% python3 -q
>>> import numpy as np
>>> np.set_printoptions(precision=1, suppress=True, linewidth=200, sign=" ")
>>> m1 = np.diag(np.array([0, 3, -1, -3])) + 2 * np.eye(4, k=1) + 2 * np.eye(4, k=-1)
>>> print(m1)
[[ 0.  2.  0.  0.]
 [ 2.  3.  2.  0.]
 [ 0.  2. -1.  2.]
 [ 0.  0.  2. -3.]]
>>> print(np.einsum("ii->", m1))
-1.0
>>> print(np.linalg.eigvals(m1))
[ 4.6  0.1 -1.4 -4.4]
>>> print(np.kron(np.eye(2, dtype=int), m1))
[[ 0.  2.  0.  0.  0.  0.  0.  0.]
 [ 2.  3.  2.  0.  0.  0.  0.  0.]
 [ 0.  2. -1.  2.  0.  0. -0.  0.]
 [ 0.  0.  2. -3.  0.  0.  0. -0.]
 [ 0.  0.  0.  0.  0.  2.  0.  0.]
 [ 0.  0.  0.  0.  2.  3.  2.  0.]
 [ 0.  0. -0.  0.  0.  2. -1.  2.]
 [ 0.  0.  0. -0.  0.  0.  2. -3.]]
>>> print(np.poly(m1))
[  1.   1. -21. -25.   4.]
>>> Uu, sigma, vt = np.linalg.svd(m1, full_matrices=False)
>>> print(np.round(Uu.T @ m1 @ vt.T, 1) + 0)
[[ 4.6  0.   0.   0. ]
 [ 0.   4.4  0.   0. ]
 [ 0.   0.   1.4  0. ]
 [ 0.   0.   0.   0.1]]
>>> print(np.round(vt @ vt.T, 1) + 0)
[[ 1.  0.  0.  0.]
 [ 0.  1.  0.  0.]
 [ 0.  0.  1.  0.]
 [ 0.  0.  0.  1.]]
>>> print(Uu.shape, sigma.shape, vt.shape)
(4, 4) (4,) (4, 4)
>>> print(np.round(Uu.T @ Uu, 1) + 0)
[[ 1.  0.  0.  0.]
 [ 0.  1.  0.  0.]
 [ 0.  0.  1.  0.]
 [ 0.  0.  0.  1.]]
>>> print(np.allclose(Uu * sigma @ vt, m1))
True
>>> r0 = np.array([-2, -2, 1, 3])
>>> B = m1 + np.outer(r0, np.eye(4)[3])
>>> print(B)
[[ 0.  2.  0. -2.]
 [ 2.  3.  2. -2.]
 [ 0.  2. -1.  3.]
 [ 0.  0.  2.  0.]]
>>> X = np.load("block12.npy")
>>> print(X)
[[-1.  1.  0.]
 [ 0. -1.  1.]
 [ 0.  0. -1.]]
>>> print(m1.reshape(2, -1))
[[ 0.  2.  0.  0.  2.  3.  2.  0.]
 [ 0.  2. -1.  2.  0.  0.  2. -3.]]
>>> blk = m1.reshape(4, 2, -1)
>>> print(blk.shape)
(4, 2, 2)
>>> basis = np.array([[-0.5, -0.7, 0.2, -0.7, -0.6],
...     [-0.7, -1.1, 0.0, 0.6, -0.5],
...     [0.1, -0.5, -0.8, -0.2, 0.2]])
>>> rng = np.random.default_rng(85416)
>>> data = np.array([[-2, 0, -2],
...     [2, 7, 9],
...     [5, 6, 8],
...     [4, -7, 1],
...     [-8, 0, -2],
...     [5, -2, -3],
...     [1, -3, 9],
...     [3, 1, 4],
...     [1, 5, 6],
...     [9, -8, 1],
...     [2, 2, 9],
...     [-4, -8, 4],
...     [8, -1, -2],
...     [-7, -4, -7]]) @ basis + 0.1 * rng.normal(size=(14, 5))
>>> print(data.round(1) + 0)
[[  0.9   2.4   1.4   1.7   1. ]
 [ -5.  -13.6  -6.9   1.   -3.1]
 [ -5.8 -14.3  -5.4  -1.4  -4.3]
 [  3.    4.4   0.1  -7.1   1.2]
 [  3.7   6.5   0.    6.2   4.3]
 [ -1.5   0.    3.4  -4.1  -2.6]
 [  2.5  -1.9  -7.   -4.1   2.8]
 [ -1.8  -5.1  -2.5  -2.4  -1.5]
 [ -3.2  -9.3  -4.4   1.2  -2. ]
 [  1.2   2.1   1.1 -11.3  -1. ]
 [ -1.6  -8.2  -6.7  -1.9  -0.5]
 [  7.9   9.5  -4.2  -2.8   7.2]
 [ -3.5  -3.4   3.2  -5.9  -4.8]
 [  5.7  12.7   4.3   3.7   4.8]]
>>> B = np.c_[data[:, :4] @ np.array([[3, 1, 0, -1], [-3, -3, 1, -3], [1, -2, -3, -2], [3, 0, -2, 1]]), np.array([3, 2, 2, 3, 1, 1, 3, 1, 1, 1, 3, 3, 0, 2])]
>>> print(B)
[[  2.   -9.2  -5.3  -9.2   3. ]
 [ 21.8  49.5   5.2  60.4   2. ]
 [ 15.7  47.9   4.9  58.1   2. ]
 [-25.4 -10.2  18.5 -23.4   3. ]
 [ 10.1 -15.9  -5.9 -17.2   1. ]
 [-13.7  -8.4  -1.9  -9.4   1. ]
 [ -6.2  22.4  27.4  13.3   3. ]
 [  0.4  18.5   7.1  19.7   1. ]
 [ 17.3  33.5   1.7  41.    1. ]
 [-35.3  -7.1  21.5 -20.8   1. ]
 [  7.5  36.4  15.6  37.8   3. ]
 [-17.5 -12.2  27.8 -30.9   3. ]
 [-14.8   0.2  -1.3   1.4   0. ]
 [ -5.6 -41.   -7.6 -48.7   2. ]]
>>> print(np.round(np.linalg.norm(B - data @ np.linalg.lstsq(data, B)[0], axis=0), 1) + 0)
[ 0.   0.   0.   0.   4.7]
>>> E = np.loadtxt("x.csv", delimiter=",")
>>> print(E)
[[ 0.  -0.8 -0.6]
 [ 0.7  0.4 -0.6]
 [ 0.7 -0.4  0.6]]
>>> print(np.round(E[:, 2] @ E[:, 1], 1))
0.0
>>> print(np.linalg.norm(E, axis=0))
[ 1.  1.  1.]
>>> print(np.linalg.svd(E, compute_uv=False))
[ 1.  1.  1.]
>>> print(np.round(E.T @ E, 1) + 0)
[[ 1.  0.  0.]
 [ 0.  1.  0.]
 [ 0.  0.  1.]]
>>> B = E + rng.integers(-2, 3, (3, 1)) @ rng.integers(-2, 3, (1, 3))
>>> print(B)
[[ 2.   0.2 -0.6]
 [-3.3 -1.6 -0.6]
 [ 0.7 -0.4  0.6]]
>>> print(np.linalg.matrix_rank(B - E, tol=1e-8))
1
>>> print(np.abs(B - E).sum(axis=1))
[ 3.  6.  0.]
>>> x0 = np.array([3, 0, 2])
>>> a = np.maximum(E @ x0, 0)
>>> print(E * (a > 1e-9)[:, None])
[[ 0.  -0.  -0. ]
 [ 0.7  0.4 -0.6]
 [ 0.7 -0.4  0.6]]
>>> print(np.tanh(E @ x0))
[-0.8  0.7  1. ]
>>> print(E.T @ a)
[ 3.  -0.9  1.3]
>>> print(np.flatnonzero(a > 1e-9))
[ 1  2]
>>> print(np.maximum(E @ (3 * x0), 0))
[ 0.   2.9  9.8]
>>> arr = np.diag(20 * np.array([-2, 0, 2, 3, 1, -1, 1])) + np.array([[-6, -7, -3, 2, 3, -6, -7],
...     [-9, -5, -3, -6, 5, 0, 1],
...     [-1, 6, 4, -4, -5, -6, 0],
...     [3, 8, -7, -1, 2, 2, 5],
...     [3, -6, -8, 6, 1, -7, -7],
...     [-1, -5, -3, 5, -3, 9, 7],
...     [-5, 6, -8, -4, 4, -8, 5]])
>>> print(arr)
[[-46  -7  -3   2   3  -6  -7]
 [ -9  -5  -3  -6   5   0   1]
 [ -1   6  44  -4  -5  -6   0]
 [  3   8  -7  59   2   2   5]
 [  3  -6  -8   6  21  -7  -7]
 [ -1  -5  -3   5  -3 -11   7]
 [ -5   6  -8  -4   4  -8  25]]
>>> q, evecs = np.linalg.qr(arr[:, :6])[0], np.linalg.qr(arr[:, 6:])[0]
>>> sigma = np.linalg.svd(q.T @ evecs, compute_uv=False)
>>> print(round(np.linalg.norm(q @ q.T - evecs @ evecs.T, 2), 1))
1.0
>>> print((sigma > 0.9).sum())
1
>>> B = X[0, 0] * X[1:] - np.outer(X[1:, 0], X[0])
>>> print(B)
[[ 0.  1. -1.]
 [ 0. -0.  1.]]
>>> print(X[:, 0] / X[0, 0])
[ 1. -0. -0.]
>>> print(np.flatnonzero(~B.round(6).any(axis=1)))
[]
>>> B = arr + rng.integers(-2, 3, (7, 6)) @ rng.integers(-2, 3, (6, 7))
>>> print(B)
[[-57 -10  -2  12  -5  -3  -9]
 [ -4  -7  -3  -9   9  -2   1]
 [ -9   8  50   0  -1  -2  -6]
 [  8   2  -5  58   4  -1   1]
 [  0  -2 -10  11  16  -6  -4]
 [  7   3  -3  -1   3 -13   7]
 [  0   7  -5  -2   3 -12  16]]
>>> print(np.round(np.linalg.svd(B - arr, compute_uv=False), 1) + 0)
[ 25.1  14.6  12.    9.4   2.    0.4   0. ]
>>> print(np.abs(B - arr).sum(axis=1))
[ 38  16  34  23  23  30  25]
>>> print(np.linalg.matrix_rank(B - arr, tol=1e-8))
6
>>> print(B - arr)
[[-11  -3   1  10  -8   3  -2]
 [  5  -2   0  -3   4  -2   0]
 [ -8   2   6   4   4   4  -6]
 [  5  -6   2  -1   2  -3  -4]
 [ -3   4  -2   5  -5   1   3]
 [  8   8   0  -6   6  -2   0]
 [  5   1   3   2  -1  -4  -9]]
